$ python3 -q
>>> import numpy as np
>>> from numpy import linalg as LA
>>> np.set_printoptions(suppress=True, linewidth=100)
>>> def tidy(a):
...     return np.round(a, 2) + 0
... 
>>> m1 = np.load("w.npy")
>>> print(m1)
[[1 0 0 0 0 0 0 0 0 0 0]
 [1 1 0 0 0 0 0 0 0 0 0]
 [1 0 1 0 0 0 0 0 0 0 0]
 [0 1 1 1 0 0 0 0 0 0 0]
 [2 2 1 0 1 0 0 0 0 0 0]
 [1 2 2 1 1 1 0 0 0 0 0]
 [0 2 0 2 2 2 1 0 0 0 0]
 [2 2 0 2 0 0 0 1 0 0 0]
 [1 0 2 0 1 1 1 2 1 0 0]
 [1 2 0 0 2 1 1 2 0 1 0]
 [2 0 0 1 1 0 1 2 1 2 1]]
>>> rng = np.random.default_rng(69092)
>>> idx = rng.permutation(11)
>>> B = m1[:, idx] * rng.choice([-1, 1], 11)
>>> print(B)
[[ 0 -1  0  0  0  0  0  0  0  0  0]
 [ 0 -1  0  0  0  0  0  0  0 -1  0]
 [ 0 -1  0  0  0  0  0  0  1  0  0]
 [ 0  0  0  0  0  0  0  0  1 -1 -1]
 [ 0 -2 -1  0  0  0  0  0  1 -2  0]
 [ 0 -1 -1  0  0  0  0  1  2 -2 -1]
 [ 0  0 -2  0  0  1  0  2  0 -2 -2]
 [ 1 -2  0  0  0  0  0  0  0 -2 -2]
 [ 2 -1 -1  0  1  1  0  1  2  0  0]
 [ 2 -1 -2  0  0  1 -1  1  0 -2  0]
 [ 2 -2 -1 -1  1  1 -2  0  0  0 -1]]
>>> left, _, Vt = LA.svd(m1.T @ B)
>>> print(tidy(LA.lstsq(m1, B)[0]))
[[ 0. -1.  0.  0.  0.  0.  0.  0.  0.  0.  0.]
 [ 0.  0.  0.  0.  0.  0.  0.  0.  0. -1.  0.]
 [ 0.  0.  0.  0.  0.  0.  0.  0.  1.  0.  0.]
 [ 0.  0.  0.  0.  0.  0.  0.  0.  0.  0. -1.]
 [ 0.  0. -1.  0.  0.  0.  0.  0.  0.  0.  0.]
 [ 0.  0.  0.  0.  0.  0.  0.  1.  0.  0.  0.]
 [ 0.  0.  0.  0.  0.  1.  0.  0.  0.  0.  0.]
 [ 1.  0.  0.  0.  0.  0.  0.  0.  0.  0.  0.]
 [ 0.  0.  0.  0.  1.  0.  0.  0.  0.  0.  0.]
 [ 0.  0.  0.  0.  0.  0. -1.  0.  0.  0.  0.]
 [ 0.  0.  0. -1.  0.  0.  0.  0.  0.  0.  0.]]
>>> print(idx)
[ 7  0  4 10  8  6  9  5  2  1  3]
>>> J = np.loadtxt("a.csv", delimiter=",")
>>> print(J)
[[4. 1. 1. 1. 1. 1.]
 [1. 4. 1. 1. 1. 1.]
 [1. 1. 4. 1. 1. 1.]
 [1. 1. 1. 4. 1. 1.]
 [1. 1. 1. 1. 4. 1.]
 [1. 1. 1. 1. 1. 4.]]
>>> O, vecs = LA.qr(J[:, :1])[0], LA.qr(J[:, 1:])[0]
>>> sig = LA.svd(O.T @ vecs, compute_uv=False)
>>> print(tidy(sig))
[0.7]
>>> print(tidy(np.degrees(np.arccos(sig.clip(0, 1)))))
[45.18]
>>> print(tidy(LA.norm(O @ O.T - vecs @ vecs.T, 2)))
1.0
>>> print(tidy(LA.matrix_power(J, 3)))
[[144. 117. 117. 117. 117. 117.]
 [117. 144. 117. 117. 117. 117.]
 [117. 117. 144. 117. 117. 117.]
 [117. 117. 117. 144. 117. 117.]
 [117. 117. 117. 117. 144. 117.]
 [117. 117. 117. 117. 117. 144.]]
>>> print(tidy(np.abs(LA.eigvals(J)).max()))
9.0
>>> print(J @ J)
[[21. 12. 12. 12. 12. 12.]
 [12. 21. 12. 12. 12. 12.]
 [12. 12. 21. 12. 12. 12.]
 [12. 12. 12. 21. 12. 12.]
 [12. 12. 12. 12. 21. 12.]
 [12. 12. 12. 12. 12. 21.]]
>>> print((J + J.T) / 2)
[[4. 1. 1. 1. 1. 1.]
 [1. 4. 1. 1. 1. 1.]
 [1. 1. 4. 1. 1. 1.]
 [1. 1. 1. 4. 1. 1.]
 [1. 1. 1. 1. 4. 1.]
 [1. 1. 1. 1. 1. 4.]]
>>> print(tidy(LA.det(J)))
2187.0
>>> u = np.array([7, -7, -6, 8, 7, -9, 6, -1, -5, -1])
>>> F = -2 * np.eye(10) + np.outer(u, u)
>>> print(F)
[[ 47. -49. -42.  56.  49. -63.  42.  -7. -35.  -7.]
 [-49.  47.  42. -56. -49.  63. -42.   7.  35.   7.]
 [-42.  42.  34. -48. -42.  54. -36.   6.  30.   6.]
 [ 56. -56. -48.  62.  56. -72.  48.  -8. -40.  -8.]
 [ 49. -49. -42.  56.  47. -63.  42.  -7. -35.  -7.]
 [-63.  63.  54. -72. -63.  79. -54.   9.  45.   9.]
 [ 42. -42. -36.  48.  42. -54.  34.  -6. -30.  -6.]
 [ -7.   7.   6.  -8.  -7.   9.  -6.  -1.   5.   1.]
 [-35.  35.  30. -40. -35.  45. -30.   5.  23.   5.]
 [ -7.   7.   6.  -8.  -7.   9.  -6.   1.   5.  -1.]]
>>> evals, vecs = LA.eigh(F)
>>> x0 = np.array([7, 3, -5, -6, 3, 3, -7, 5, 6, -6])
>>> print(tidy(LA.eigvalsh(F[1:, 1:])))
[ -2.  -2.  -2.  -2.  -2.  -2.  -2.  -2. 340.]
>>> print((np.sign(vecs[:, -1].round(6)) == np.sign(vecs[0, -1].round(6))).astype(int))
[1 0 0 1 1 0 1 0 0 0]
>>> print(x0 @ F @ x0)
3923.0
>>> print(np.abs(F).sum(axis=1).max(), tidy(np.abs(evals).max()))
511.0 389.0
>>> W = np.array([[2, 2, 1],
...     [2, 2, 2],
...     [2, 3, 2],
...     [1, 2, 2],
...     [1, 0, 2],
...     [1, 1, 3],
...     [2, 1, 1],
...     [3, 3, 2],
...     [1, 0, 3],
...     [3, 3, 3]])
>>> coef = np.array([3, 1, -3])
>>> act = np.maximum(F @ W + coef, 0)
>>> print((act > 0).astype(int))
[[0 0 0]
 [1 1 1]
 [1 1 1]
 [0 0 0]
 [0 0 0]
 [1 1 1]
 [0 0 0]
 [1 1 1]
 [1 1 1]
 [1 1 1]]
>>> W2 = np.array([[5, 3, 1], [1, 4, 5], [2, 1, 3]])
>>> print(act @ W2)
[[   0.    0.    0.]
 [ 650.  601. 1013.]
 [ 552.  504.  853.]
 [   0.    0.    0.]
 [   0.    0.    0.]
 [ 850.  791. 1319.]
 [   0.    0.    0.]
 [  62.   53.  101.]
 [ 468.  443.  729.]
 [  58.   51.   95.]]
>>> print((act @ W2).round(6).argmax(axis=1))
[0 2 2 0 0 2 0 2 2 2]
>>> evals, vecs = LA.eigh(F)
>>> print(tidy(vecs @ np.diag(evals) @ vecs.T))
[[ 47. -49. -42.  56.  49. -63.  42.  -7. -35.  -7.]
 [-49.  47.  42. -56. -49.  63. -42.   7.  35.   7.]
 [-42.  42.  34. -48. -42.  54. -36.   6.  30.   6.]
 [ 56. -56. -48.  62.  56. -72.  48.  -8. -40.  -8.]
 [ 49. -49. -42.  56.  47. -63.  42.  -7. -35.  -7.]
 [-63.  63.  54. -72. -63.  79. -54.   9.  45.   9.]
 [ 42. -42. -36.  48.  42. -54.  34.  -6. -30.  -6.]
 [ -7.   7.   6.  -8.  -7.   9.  -6.  -1.   5.   1.]
 [-35.  35.  30. -40. -35.  45. -30.   5.  23.   5.]
 [ -7.   7.   6.  -8.  -7.   9.  -6.   1.   5.  -1.]]
>>> print(tidy(np.abs(vecs[:, -1])))
[0.35 0.35 0.3  0.4  0.35 0.46 0.3  0.05 0.25 0.05]
>>> print((evals > 1e-8).sum(), (evals < -1e-8).sum())
1 9
>>> print(np.unique(evals.round(6) + 0, return_counts=True)[1])
[9 1]
>>> print(tidy(vecs.T @ vecs))
[[1. 0. 0. 0. 0. 0. 0. 0. 0. 0.]
 [0. 1. 0. 0. 0. 0. 0. 0. 0. 0.]
 [0. 0. 1. 0. 0. 0. 0. 0. 0. 0.]
 [0. 0. 0. 1. 0. 0. 0. 0. 0. 0.]
 [0. 0. 0. 0. 1. 0. 0. 0. 0. 0.]
 [0. 0. 0. 0. 0. 1. 0. 0. 0. 0.]
 [0. 0. 0. 0. 0. 0. 1. 0. 0. 0.]
 [0. 0. 0. 0. 0. 0. 0. 1. 0. 0.]
 [0. 0. 0. 0. 0. 0. 0. 0. 1. 0.]
 [0. 0. 0. 0. 0. 0. 0. 0. 0. 1.]]
>>> print(tidy(vecs.T @ F @ vecs))
[[ -2.   0.   0.   0.   0.   0.   0.   0.   0.   0.]
 [  0.  -2.   0.   0.   0.   0.   0.   0.   0.   0.]
 [  0.   0.  -2.   0.   0.   0.   0.   0.   0.   0.]
 [  0.   0.   0.  -2.   0.   0.   0.   0.   0.   0.]
 [  0.   0.   0.   0.  -2.   0.   0.   0.   0.   0.]
 [  0.   0.   0.   0.   0.  -2.   0.   0.   0.   0.]
 [  0.   0.   0.   0.   0.   0.  -2.   0.   0.   0.]
 [  0.   0.   0.   0.   0.   0.   0.  -2.   0.   0.]
 [  0.   0.   0.   0.   0.   0.   0.   0.  -2.   0.]
 [  0.   0.   0.   0.   0.   0.   0.   0.   0. 389.]]
>>> print([round(float(LA.det(F[:i, :i])), 2) + 0 for i in range(1, 11)])
[47.0, -192.0, 528.0, -1568.0, 3920.0, -10432.0, 23168.0, -46464.0, 99328.0, -199168.0]
>>> K = np.loadtxt("m.csv", delimiter=",")
>>> print(tidy(K))
[[  7.73  -0.6   -7.09 -11.6   -1.98   1.63   8.67  -1.75  -4.6    5.65  -5.92   5.05]
 [ -0.8   -6.88  -1.21  -2.71   0.29   1.97   4.93  -0.56   1.24   0.26  -1.8    2.78]
 [  2.43  -6.07  -5.71  -7.15  -4.98   7.16   7.88   3.8    0.8   -0.17   2.39   2.75]
 [-10.36  -8.49   5.51   5.7    7.16   0.86   2.23  -2.     2.42  -4.74  -6.43  -3.19]
 [  1.97  -1.35  -2.31  -5.54  -0.87  -1.67   4.28  -1.99  -0.94   1.9   -4.16   2.21]
 [ -5.25  -2.9    3.3    1.98  -0.5   -4.85  -1.08  -1.31   4.31  -3.27  -0.38  -1.28]
 [ -3.86  -3.72   2.72   0.11   7.55  -3.16   3.45  -5.81  -1.98   0.91 -11.51  -0.01]
 [ -0.97  -4.61   0.04  -2.11   0.94  -1.7    3.11  -2.32   1.05   0.67  -3.33   2.32]
 [  5.22   1.64  -6.39 -10.67  -1.48   2.64   8.73  -0.59  -5.4    3.11  -7.55   0.98]
 [ -5.2    7.02   3.3    0.78  -6.43 -10.28  -5.16   0.51   4.9   -6.28   1.96  -6.77]
 [  8.08  -0.19  -6.59 -10.59  -7.82  -1.64   4.66   0.15   0.23   4.19   2.31   6.12]
 [ -7.33   2.4    4.64   2.89  -1.32  -7.58  -3.24  -0.93   3.97  -5.8   -1.6   -5.93]
 [ -5.6    3.19   1.12  -0.97  -0.71  -1.36   1.86   0.93  -0.12  -5.39  -5.04  -7.42]
 [  1.97   0.58  -2.96  -5.73  -6.6   -2.15   2.17   1.31   2.05  -0.61   2.32   0.82]
 [ -1.4    5.78   0.    -3.59  -2.74  -5.99   0.43  -1.12  -0.36  -2.17  -4.43  -4.29]
 [  4.44  -1.58  -4.52  -7.38  -7.3   -1.01   3.41   1.23   2.12   1.4    3.65   4.  ]
 [  0.58  -5.46  -1.03  -3.83   4.25  -0.08   5.92  -4.13  -2.07   3.14  -8.09   3.67]
 [  0.18   2.03  -3.55  -6.14  -5.06   1.66   4.6    2.79  -0.45  -2.51  -1.07  -3.09]
 [ -7.9    3.33   6.11   3.46   4.03  -9.61  -2.67  -4.7    0.89  -3.96  -8.77  -6.23]
 [  0.92  -1.69  -1.03  -3.4   -5.45  -4.35   0.37  -0.16   3.89  -0.24   3.23   2.52]
 [  2.63   2.24  -1.44  -5.2   -4.81  -7.16   0.18  -2.04   1.56   1.32  -0.27   2.01]
 [ -1.73  -3.78   0.09  -1.82  -0.29  -1.37   2.66  -1.14   1.64  -0.68  -2.07   0.93]
 [ -8.76  -3.08   5.97   4.54   6.82  -4.82   0.03  -4.42   1.11  -3.38  -8.92  -3.85]
 [  3.82  -1.04  -3.81  -7.53  -0.81  -0.64   5.84  -2.17  -2.43   3.26  -5.33   3.08]
 [  0.04  -1.32  -3.55  -6.67   4.34   5.38   9.84  -1.29  -6.31   0.96 -12.21  -1.88]
 [-10.25  -1.05   5.46   4.73   2.76  -3.19  -0.77  -0.67   2.79  -6.92  -4.75  -7.26]
 [ -0.5   -5.41  -0.21  -1.97  -1.67  -2.02   2.03  -1.15   3.16   0.24   0.66   3.36]
 [ -5.49  -2.58   2.01   0.88  -0.45  -1.4    1.09   0.29   2.87  -4.17  -1.41  -2.99]
 [  1.61  -3.54  -3.2   -5.49  -2.78   1.51   5.11   0.49   0.5    0.62  -0.7    2.34]
 [  3.62  -1.07  -5.81  -8.69  -4.53   3.82   7.23   2.05  -1.54   0.78  -1.3    1.21]
 [-12.91 -10.48   7.92   9.39   4.56  -1.43  -1.64  -0.79   7.37  -7.16  -0.15  -2.97]
 [ -7.02  -0.1    2.74   0.97   3.69  -1.09   2.51  -1.3   -0.71  -4.34  -8.26  -6.12]
 [ -2.36  -3.19   1.6   -0.33  -0.99  -4.67   0.1   -1.93   3.37  -0.97  -0.55   1.19]]
>>> Ac = K - K.mean(axis=0)
>>> vecs = LA.svd(Ac)[2][:5]
>>> B = Ac - Ac @ vecs.T @ vecs
>>> print(tidy(B.std(axis=0)))
[0. 0. 0. 0. 0. 0. 0. 0. 0. 0. 0. 0.]
>>> print(tidy(np.cov(Ac @ vecs.T, rowvar=False)))
[[112.69   0.     0.     0.     0.  ]
 [  0.    41.49   0.     0.     0.  ]
 [  0.     0.    24.29   0.     0.  ]
 [  0.     0.     0.    13.19   0.  ]
 [  0.     0.     0.     0.     0.  ]]
